$ python3 -q
>>> import numpy as np
>>> from numpy import linalg as LA
>>> np.set_printoptions(suppress=True, linewidth=200)
>>> data = np.loadtxt("dump.csv", delimiter=",")
>>> data
array([[-1., -6.,  9.],
       [ 9., -1., -6.],
       [-6.,  9., -1.]])
>>> O = data.astype(float).copy()
>>> for j in range(3):
...     O[:, j] -= O[:, :j] @ (O[:, :j].T @ O[:, j])
...     O[:, j] /= LA.norm(O[:, j])
... 
>>> O.round(3)
array([[-0.092, -0.682,  0.726],
       [ 0.829,  0.352,  0.436],
       [-0.552,  0.642,  0.532]])
>>> hat = np.triu(np.array([[2, 3, 1], [2, 3, 2], [1, 1, 2]]), 1) + np.eye(3)
>>> B = hat @ O @ LA.inv(hat)
>>> np.round(np.trace(B), 3), round(float(np.trace(O)), 3)
(np.float64(0.792), 0.792)
>>> np.round(np.poly(B), 3)
array([ 1.   , -0.792,  0.792, -1.   ])
>>> np.round(hat @ O - O @ hat, 3)
array([[ 1.933,  1.974,  3.294],
       [-1.105, -1.203, -0.468],
       [ 0.   ,  1.657, -0.731]])
>>> rng = np.random.default_rng(737306)
>>> B = data + rng.integers(-2, 3, (3, 2)) @ rng.integers(-2, 3, (2, 3))
>>> B
array([[ -3., -11.,  14.],
       [  7.,   2.,  -9.],
       [ -8.,   4.,   4.]])
>>> B - data
array([[-2., -5.,  5.],
       [-2.,  3., -3.],
       [-2., -5.,  5.]])
>>> np.round(LA.svd(B - data, compute_uv=False), 3) + 0
array([11.026,  2.902,  0.   ])
>>> LA.cond(B) > 100
np.True_
>>> np.argsort(-LA.norm(B, axis=0).round(6), kind="stable")[:3]
array([2, 1, 0])
>>> round(float(LA.norm(B, 2) / LA.norm(B)), 3)
0.89
>>> LA.matrix_rank(B, rtol=0.1)
np.int64(2)
>>> (data @ data)[0]
array([-107.,   93.,   18.])
>>> np.round(np.sort(np.abs(np.fft.fft(data[0]))), 3), np.round(np.sort(LA.svd(data, compute_uv=False)), 3)
(array([ 2.   , 13.229, 13.229]), array([ 2.   , 13.229, 13.229]))
>>> data @ np.ones(3)
array([2., 2., 2.])
>>> arr = np.loadtxt("run7.csv", delimiter=",")
>>> arr
array([[-1., -5.,  3., -2.],
       [ 3.,  7., -3.,  6.],
       [ 7., 13., -5., 10.],
       [ 0.,  0.,  0., -2.]])
>>> left, sigma, VT = LA.svd(arr, full_matrices=False)
>>> np.round(left.T @ arr @ VT.T, 3) + 0
array([[21.915,  0.   ,  0.   ,  0.   ],
       [ 0.   ,  2.567,  0.   ,  0.   ],
       [ 0.   ,  0.   ,  1.458,  0.   ],
       [ 0.   ,  0.   ,  0.   ,  0.098]])
>>> np.round(sigma / sigma[0], 3)
array([1.   , 0.117, 0.067, 0.004])
>>> np.round(left.T @ left, 3) + 0
array([[1., 0., 0., 0.],
       [0., 1., 0., 0.],
       [0., 0., 1., 0.],
       [0., 0., 0., 1.]])
>>> np.round(np.abs(VT[0]), 3)
array([0.345, 0.709, 0.292, 0.541])
>>> np.allclose(left * sigma @ VT, arr)
True
>>> (sigma > 1e-8).sum()
np.int64(4)
>>> idx = rng.permutation(4)
>>> idx
array([0, 1, 2, 3])
>>> B = arr[idx][:, idx]
>>> np.diag(B)
array([-1.,  7., -5., -2.])
>>> np.round(LA.det(B), 3), round(LA.det(arr[idx]), 3)
(np.float64(8.0), np.float64(8.0))
>>> np.allclose(B, arr)
True
>>> B
array([[-1., -5.,  3., -2.],
       [ 3.,  7., -3.,  6.],
       [ 7., 13., -5., 10.],
       [ 0.,  0.,  0., -2.]])
>>> x = np.array([-1, -3, 2, 4])
>>> (B @ x).argmax()
np.int64(0)
>>> B @ (2 * x)
array([ 28., -12., -32., -16.])
>>> B @ x
array([ 14.,  -6., -16.,  -8.])
>>> np.sign((B @ x).round(6))
array([ 1., -1., -1., -1.])
>>> LA.norm(B @ x) <= LA.norm(B, 2) * LA.norm(x) + 1e-9
np.True_
>>> B @ np.ones(4)
array([-5., 13., 25., -2.])
>>> B * x
array([[  1.,  15.,   6.,  -8.],
       [ -3., -21.,  -6.,  24.],
       [ -7., -39., -10.,  40.],
       [ -0.,  -0.,   0.,  -8.]])
>>> J = np.loadtxt("out17.csv", delimiter=",")
>>> J
array([[1., 0., 1., 0., 1., 0.],
       [2., 2., 2., 2., 2., 2.],
       [0., 2., 0., 2., 0., 2.],
       [1., 0., 1., 0., 1., 0.],
       [2., 2., 2., 2., 2., 2.],
       [0., 2., 0., 2., 0., 2.]])
>>> # rank 2
>>> np.round(LA.norm(J[0] - J[4]), 3)
np.float64(3.873)
>>> np.round(LA.norm(J, axis=0), 3)
array([3.162, 4.   , 3.162, 4.   , 3.162, 4.   ])
>>> round(float(LA.norm(J[0], 1)), 3), round(float(LA.norm(J[0], np.inf)), 3)
(3.0, 1.0)
>>> J[0] @ J[4]
np.float64(6.0)
>>> rank = LA.matrix_rank(J)
>>> rank
np.int64(2)
>>> null = LA.svd(J)[2][rank:].T
>>> [int(LA.matrix_rank(J[:, :j + 1])) for j in range(6)]
[1, 2, 2, 2, 2, 2]
>>> np.round(J @ null, 3) + 0
array([[0., 0., 0., 0.],
       [0., 0., 0., 0.],
       [0., 0., 0., 0.],
       [0., 0., 0., 0.],
       [0., 0., 0., 0.],
       [0., 0., 0., 0.]])
>>> null.shape
(6, 4)
>>> np.allclose(J @ null, 0)
True
>>> [int(LA.matrix_rank(J[:i])) for i in range(1, len(J) + 1)]
[1, 2, 2, 2, 2, 2]
>>> np.round(null @ null.T, 3) + 0
array([[ 0.667,  0.   , -0.333,  0.   , -0.333,  0.   ],
       [ 0.   ,  0.667,  0.   , -0.333,  0.   , -0.333],
       [-0.333,  0.   ,  0.667,  0.   , -0.333,  0.   ],
       [ 0.   , -0.333,  0.   ,  0.667,  0.   , -0.333],
       [-0.333,  0.   , -0.333,  0.   ,  0.667,  0.   ],
       [ 0.   , -0.333,  0.   , -0.333,  0.   ,  0.667]])
>>> left, sigma, VT = LA.svd(J)
>>> V = VT[:(sigma > 1e-8).sum()]
>>> x = J[4] + -1 * J[3] + rng.integers(2) * np.eye(6)[1]
>>> x
array([1., 3., 1., 2., 1., 2.])
>>> LA.matrix_rank(np.vstack([J, x]))
np.int64(3)
>>> M = np.array([[14, 6, -21, -9], [0, 12, 0, -18], [7, 3, 0, 0], [0, 6, 0, 0]])
>>> B = M / np.sqrt((M ** 2).mean(axis=1, keepdims=True))
>>> B[0].round(3)
array([ 1.02 ,  0.437, -1.53 , -0.656])
>>> LA.matrix_rank(B) == LA.matrix_rank(M)
np.True_
>>> np.round(LA.norm(B, axis=1), 3)
array([2., 2., 2., 2.])
>>> M @ M
array([[  49,   39, -294, -234],
       [   0,   36,    0, -216],
       [  98,   78, -147, -117],
       [   0,   72,    0, -108]])
>>> (M - M.T) / 2
array([[  0. ,   3. , -14. ,  -4.5],
       [ -3. ,   0. ,  -1.5, -12. ],
       [ 14. ,   1.5,   0. ,   0. ],
       [  4.5,  12. ,   0. ,   0. ]])
>>> round(float(LA.det(M)), 3)
15876.0
>>> round(float(np.abs(LA.eigvals(M)).max()), 3)
12.124
>>> LA.matrix_power(M, 2)
array([[  49,   39, -294, -234],
       [   0,   36,    0, -216],
       [  98,   78, -147, -117],
       [   0,   72,    0, -108]])
>>> O, V = LA.qr(M[:, :2])[0], LA.qr(M[:, 2:])[0]
>>> sigma = LA.svd(O.T @ V, compute_uv=False)
>>> sigma.round(3)
array([0.894, 0.894])
>>> np.round(np.degrees(np.arccos(sigma.clip(0, 1))), 3)
array([26.565, 26.565])
>>> idx = rng.permutation(4)
>>> B = M[:, idx] * rng.choice([-1, 1], 4)
>>> B
array([[ 21,  14,  -9,   6],
       [  0,   0, -18,  12],
       [  0,   7,   0,   3],
       [  0,   0,   0,   6]])
>>> left, _, VT = LA.svd(M.T @ B)
>>> np.round(left @ VT, 3) + 0
array([[ 0.,  1.,  0.,  0.],
       [ 0.,  0.,  0.,  1.],
       [-1.,  0.,  0.,  0.],
       [ 0.,  0.,  1.,  0.]])
>>> idx
array([2, 0, 3, 1])
>>> F = np.load("block16.npy")
>>> F
array([[  0.786,   6.409,   3.049,  -1.802,   6.385],
       [  2.02 ,   4.13 ,   4.299,   8.849,   5.649],
       [  4.963,   7.871,   4.217,  -1.584,   8.14 ],
       [ 16.108,   8.736,  14.986,  15.622,  11.601],
       [  7.332,   7.579,   8.195,   8.957,  10.776],
       [ -3.758,   4.497,  -2.516,  -8.613,   1.736],
       [  8.51 ,   6.501,   7.312,   5.315,   6.145],
       [  3.506,   5.926,  15.075,   4.742,   3.48 ],
       [ -5.662,   3.369,  -8.425, -10.6  ,   0.721],
       [  2.228,   7.408,   3.352,   2.148,  10.269],
       [ -0.249,   3.937,   9.068,   0.1  ,  -0.328],
       [  7.663,   5.7  ,  10.563,   6.998,   4.254],
       [  0.082,   4.814,   7.909,   3.158,   3.696],
       [ 14.137,   6.53 ,  22.957,  14.341,   3.485],
       [  4.683,   3.429,   8.338,   8.867,   1.605],
       [  4.834,   4.27 ,   9.516,   1.162,  -0.917],
       [ -8.463,   2.674,  -6.532,  -7.263,   1.132],
       [  7.053,   9.419,   8.605,   9.79 ,  15.608],
       [ -4.212,   2.192,  -1.733,  -6.919,  -3.043],
       [ -0.14 ,   6.15 ,   5.111,  -1.105,   5.728]])
>>> O, V = LA.qr(F[:, :3])[0], LA.qr(F[:, 3:])[0]
>>> sigma = LA.svd(O.T @ V, compute_uv=False)
>>> np.round(np.degrees(np.arccos(sigma.clip(0, 1))), 3)
array([17.841, 22.936])
>>> sigma.round(3)
array([0.952, 0.921])
>>> Xc = F - F.mean(axis=0)
>>> left, sigma, VT = LA.svd(Xc, full_matrices=False)
>>> LA.matrix_rank(Xc)
np.int64(5)
>>> np.abs(left[:, 0]).argmax()
np.int64(13)
>>> np.abs(VT[0]).argmax()
np.int64(3)
>>> np.round(sigma ** 2 / (sigma ** 2).sum(), 3) + 0
array([0.818, 0.126, 0.034, 0.023, 0.   ])
>>> np.round(Xc.mean(axis=0), 3) + 0
array([0., 0., 0., 0., 0.])
>>> np.round(VT[0] * np.sign(VT[0, np.abs(VT[0]).argmax()]), 3)
array([0.498, 0.114, 0.574, 0.603, 0.216])
>>> sigma.round(3)
array([52.134, 20.467, 10.562,  8.649,  0.001])
